>>> import numpy as np
>>> import numpy.linalg as la
>>> np.set_printoptions(precision=1, suppress=True, linewidth=140)
>>> E = np.load("mat.npy")
>>> print(E)
[[ 5 -3  3]
 [ 5 -3  3]
 [ 5  1 -5]
 [ 4  5  5]]
>>> r0 = np.array([4, 4, -3])
>>> print(np.correlate(E[1], E[3], "full"))
[25 10 20  3 12]
>>> print(np.polyval(r0, E[1]))
[117  21  45]
>>> hat = E @ la.solve(E.T @ E, E.T)
>>> print(np.diag(hat))
[0.5 0.5 1.  1. ]
>>> print(np.round((np.eye(4) - hat) @ E, 1) + 0)
[[0. 0. 0.]
 [0. 0. 0.]
 [0. 0. 0.]
 [0. 0. 0.]]
>>> print(np.allclose(hat @ hat, hat))
True
>>> print(np.trace(hat))
3.0
>>> data = np.load("dump.npy")
>>> print(data)
[[3 0 0 1]
 [1 0 0 4]
 [1 0 0 5]
 [1 4 3 3]]
>>> G = data.T @ data
>>> print(np.trace(G), (data ** 2).sum())
88 88
>>> w1 = np.array([[1, 0], [-1, -1], [1, 0], [0, -1]])
>>> beta = np.array([-3, 1])
>>> act = np.maximum(data @ w1 + beta, 0)
>>> print(act)
[[0 0]
 [0 0]
 [0 0]
 [0 0]]
>>> W2 = np.array([[-3, -1], [2, 2]])
>>> print((act @ W2).round(6).argmax(axis=1))
[0 0 0 0]
>>> left, sigma, Vt = la.svd(data)
>>> evecs = Vt[:(sigma > 1e-8).sum()]
>>> rng = np.random.default_rng(4679)
>>> x = data[2] + -3 * data[1] + rng.integers(2) * np.eye(4)[0]
>>> print(x)
[-1.  0.  0. -7.]
>>> print(np.diag(evecs.T @ evecs))
[1.  0.6 0.4 1. ]
>>> F = np.load("case3.npy")
>>> print(F)
[[0 5 2 5 0]
 [0 0 0 1 1]
 [0 0 0 2 5]
 [0 0 0 0 0]
 [0 0 0 0 0]]
>>> z = rng.permutation(5)
>>> print(z)
[0 2 3 4 1]
>>> B = F[z][:, z]
>>> print(np.diag(B))
[0 0 0 0 0]
>>> print(np.round(la.det(B), 1), round(float(la.det(F[z])), 1))
0.0 0.0
>>> print(np.sort(np.abs(la.eigvals(B))))
[0. 0. 0. 0. 0.]
>>> print(B)
[[0 2 5 0 5]
 [0 0 2 5 0]
 [0 0 0 0 0]
 [0 0 0 0 0]
 [0 0 1 1 0]]
>>> arr = np.array([[1.9, 0.5, -0.2],
...     [-0.2, -1.1, 1.5],
...     [0.7, -0.3, -1.1],
...     [0.0, 1.9, -1.2],
...     [-0.5, -0.8, -0.9]])
>>> print(arr)
[[ 1.9  0.5 -0.2]
 [-0.2 -1.1  1.5]
 [ 0.7 -0.3 -1.1]
 [ 0.   1.9 -1.2]
 [-0.5 -0.8 -0.9]]
>>> B = np.c_[arr[:, :1] @ np.array([[-2]]), np.array([3, 1, 3, 1, 0])]
>>> print(B)
[[-3.8  3. ]
 [ 0.4  1. ]
 [-1.4  3. ]
 [ 0.   1. ]
 [ 1.   0. ]]
>>> print(np.round(la.norm(B - arr @ la.lstsq(arr, B)[0], axis=0), 1) + 0)
[0.  2.3]
>>> print(la.matrix_rank(np.c_[arr, B]))
4
>>> M = np.array([[-1.2, 0.2, 2.1], [2.0, 0.5, -0.5], [0.5, -0.4, 0.2]])
>>> print(np.round(la.norm(M, "nuc"), 1))
4.9
>>> print(round(la.norm(M, 1), 1), round(la.norm(M, np.inf), 1))
3.7 3.5
>>> left, sigma = la.svd(arr)
Traceback (most recent call last):
  File "<python-input-47>", line 1, in <module>
    left, sigma = la.svd(arr)
    ^^^^^^^^^^^
ValueError: too many values to unpack (expected 2)
>>> left, sigma, Vt = la.svd(arr, full_matrices=False)
>>> print(np.abs(left[:, 0]).round(6).argmax())
3
>>> print(sigma)
[3.1 2.  1.7]
>>> print(left.shape, sigma.shape, Vt.shape)
(5, 3) (3,) (3, 3)
>>> print(np.cumsum(sigma ** 2) / np.sum(sigma ** 2))
[0.6 0.8 1. ]
>>> print(np.allclose(left * sigma @ Vt, arr))
True
>>> w1 = np.array([[9, 3], [-9, 7], [2, -5]])
>>> beta = np.array([-9, 3])
>>> act = np.maximum(M @ w1 + beta, 0)
>>> print((act > 0).mean(axis=0))
[0.3 0.7]
>>> print(act)
[[ 0.   0. ]
 [ 3.5 15. ]
 [ 0.   0.7]]
>>> print(la.matrix_rank(act))
2
>>> W2 = np.array([[5, 3], [7, 6]])
>>> print(w1 @ W2)
[[ 66  45]
 [  4  15]
 [-25 -24]]
>>> feats = np.array([[2, 2, -1, 0],
...     [2, 2, -1, -1],
...     [0, -2, 0, 0],
...     [2, 1, -1, 0],
...     [-1, 1, 1, 0]])
>>> print(feats)
[[ 2  2 -1  0]
 [ 2  2 -1 -1]
 [ 0 -2  0  0]
 [ 2  1 -1  0]
 [-1  1  1  0]]
>>> hat = feats @ la.solve(feats.T @ feats, feats.T)
>>> print(np.allclose(hat @ hat, hat))
True
>>> print(np.round(la.eigvalsh(hat), 1) + 0)
[0. 1. 1. 1. 1.]
>>> print(round(np.trace(hat), 1))
4.0
>>> print(np.round((np.eye(5) - hat) @ feats, 1) + 0)
[[0. 0. 0. 0.]
 [0. 0. 0. 0.]
 [0. 0. 0. 0.]
 [0. 0. 0. 0.]
 [0. 0. 0. 0.]]
>>> q = feats.astype(float).copy()
>>> for j in range(4):
...     q[:, j] -= q[:, :j] @ (q[:, :j].T @ q[:, j])
...     q[:, j] /= la.norm(q[:, j])
... 
>>> print(np.round(q.T @ feats, 1) + 0)
[[ 3.6  2.5 -1.9 -0.6]
 [ 0.   2.8  0.3 -0.2]
 [ 0.   0.   0.4  0. ]
 [ 0.   0.   0.   0.8]]
>>> print(q.round(1) + 0)
[[ 0.6  0.2  0.   0.4]
 [ 0.6  0.2  0.  -0.8]
 [ 0.  -0.7  0.6 -0.2]
 [ 0.6 -0.1  0.3  0.4]
 [-0.3  0.6  0.7  0. ]]
>>> q, r_ = la.qr(feats)
>>> print(round(float(abs(r_[0, 0])), 1), round(float(la.norm(feats[:, 0])), 1))
3.6 3.6
>>> print(np.allclose(r_.T @ r_, feats.T @ feats))
True
>>> print(np.trace(q @ q.T))
4.0
>>> print(r_.round(1) + 0)
[[-3.6 -2.5  1.9  0.6]
 [ 0.  -2.8 -0.3  0.2]
 [ 0.   0.  -0.4  0. ]
 [ 0.   0.   0.  -0.8]]
>>> print(q.round(1) + 0)
[[-0.6 -0.2  0.  -0.4]
 [-0.6 -0.2  0.   0.8]
 [ 0.   0.7 -0.6  0.2]
 [-0.6  0.1 -0.3 -0.4]
 [ 0.3 -0.6 -0.7  0. ]]
>>> B = np.c_[feats[:, :2] @ np.array([[1, -2], [2, 0]]), np.array([5, -4, -7, 7, -8])]
>>> print(B)
[[ 6 -4  5]
 [ 6 -4 -4]
 [-4  0 -7]
 [ 4 -4  7]
 [ 1  2 -8]]
>>> print(np.round(la.norm(B - feats @ la.lstsq(feats, B)[0], axis=0), 1) + 0)
[0.  0.  3.7]
>>> print(la.norm(la.qr(feats)[0].T @ B, axis=0) ** 2 / ((B ** 2).sum(axis=0) + 1e-12))
[1.  1.  0.9]
>>> print(la.matrix_rank(np.c_[feats, B]))
5
>>> B = np.c_[E[:, :1] @ np.array([[0]]), np.array([4, 1, 0, 4])]
>>> print(B)
[[0 4]
 [0 1]
 [0 0]
 [0 4]]
>>> print(la.matrix_rank(np.c_[E, B]))
4
>>> q, _ = la.qr(np.array([[-0.1], [-0.5], [-0.2], [-0.7]]))
>>> J = q @ q.T
>>> print(J.round(1) + 0)
[[0.  0.1 0.  0.1]
 [0.1 0.3 0.1 0.4]
 [0.  0.1 0.1 0.2]
 [0.1 0.4 0.2 0.6]]
>>> print(J.shape)
(4, 4)
>>> print(np.round(J - J[0], 1) + 0)
[[0.  0.  0.  0. ]
 [0.1 0.3 0.1 0.4]
 [0.  0.1 0.  0.1]
 [0.1 0.4 0.2 0.5]]
>>> print(np.round(np.diff(J, axis=0), 1) + 0)
[[ 0.1  0.3  0.1  0.4]
 [ 0.  -0.2 -0.1 -0.3]
 [ 0.1  0.3  0.1  0.4]]
>>> J[:, 4]
Traceback (most recent call last):
  File "<python-input-93>", line 1, in <module>
    J[:, 4]
    ~^^^^^^
IndexError: index 4 is out of bounds for axis 1 with size 4
>>> np.zeros(4, 4)
Traceback (most recent call last):
  File "<python-input-94>", line 1, in <module>
    np.zeros(4, 4)
    ~~~~~~~~^^^^^^
TypeError: Cannot interpret '4' as a data type
>>> print(np.round(la.norm(J), 1))
1.0
>>> print(J.sum(axis=0))
[0.2 0.9 0.4 1.3]
>>> print(np.round(la.svd(J, compute_uv=False), 1) + 0)
[1. 0. 0. 0.]
>>> x = np.array([-1, 3, 4, 0])
>>> print(la.eigvalsh(2 * J - np.eye(4)))
[-1. -1. -1.  1.]
>>> print(np.round(np.eye(4) - J, 1) + 0)
[[ 1.  -0.1  0.  -0.1]
 [-0.1  0.7 -0.1 -0.4]
 [ 0.  -0.1  0.9 -0.2]
 [-0.1 -0.4 -0.2  0.4]]
>>> w, evecs = la.eigh(J)
>>> print(np.abs(evecs[:, -1]).round(6).argmax())
3
>>> print(la.eigvalsh(J + 2 * np.eye(4)))
[2. 2. 2. 3.]
>>> print(np.round(evecs.T @ J @ evecs, 1) + 0)
[[0. 0. 0. 0.]
 [0. 0. 0. 0.]
 [0. 0. 0. 0.]
 [0. 0. 0. 1.]]
>>> x = np.array([-3, 4, 1, -2])
>>> h = np.maximum(J @ x, 0)
>>> print(J.T @ h)
[0.1 0.3 0.1 0.4]
>>> B = np.array([[-9, -5], [9, 2]])
>>> W2 = np.kron(B, J)
>>> print(la.matrix_rank(W2))
2
>>> print(round(la.norm(W2, 2), 1), np.round(la.norm(B, 2) * la.norm(J, 2), 1))
13.7 13.7
>>> print(W2.shape)
(8, 8)
>>> print(W2.round(1) + 0)
[[-0.1 -0.6 -0.2 -0.8 -0.1 -0.3 -0.1 -0.4]
 [-0.6 -2.8 -1.1 -4.  -0.3 -1.6 -0.6 -2.2]
 [-0.2 -1.1 -0.5 -1.6 -0.1 -0.6 -0.3 -0.9]
 [-0.8 -4.  -1.6 -5.6 -0.4 -2.2 -0.9 -3.1]
 [ 0.1  0.6  0.2  0.8  0.   0.1  0.1  0.2]
 [ 0.6  2.8  1.1  4.   0.1  0.6  0.3  0.9]
 [ 0.2  1.1  0.5  1.6  0.1  0.3  0.1  0.4]
 [ 0.8  4.   1.6  5.6  0.2  0.9  0.4  1.2]]
>>> A = np.load("x.npy")
>>> print(A)
[[-1 -1 -1 -1 -1 -1]
 [ 1  2  1  2  1  2]
 [ 0  2  0  2  0  2]
 [-1 -1 -1 -1 -1 -1]
 [ 1  2  1  2  1  2]
 [ 0  2  0  2  0  2]]
>>> print(np.argsort(-la.norm(A, axis=0).round(6), kind="stable")[:3])
[1 3 5]
>>> print(round(la.norm(A, 2) / la.norm(A), 1))
1.0
>>> print(np.argsort(-la.norm(F, axis=0).round(6), kind="stable")[:3])
[3 4 1]
>>> B = A / np.sqrt((A ** 2).mean(axis=1, keepdims=True))
>>> print(A - A.mean(axis=1, keepdims=True))
[[ 0.   0.   0.   0.   0.   0. ]
 [-0.5  0.5 -0.5  0.5 -0.5  0.5]
 [-1.   1.  -1.   1.  -1.   1. ]
 [ 0.   0.   0.   0.   0.   0. ]
 [-0.5  0.5 -0.5  0.5 -0.5  0.5]
 [-1.   1.  -1.   1.  -1.   1. ]]
>>> print(la.norm(B, axis=1))
[2.4 2.4 2.4 2.4 2.4 2.4]
>>> print(la.matrix_rank(B) == la.matrix_rank(A))
True
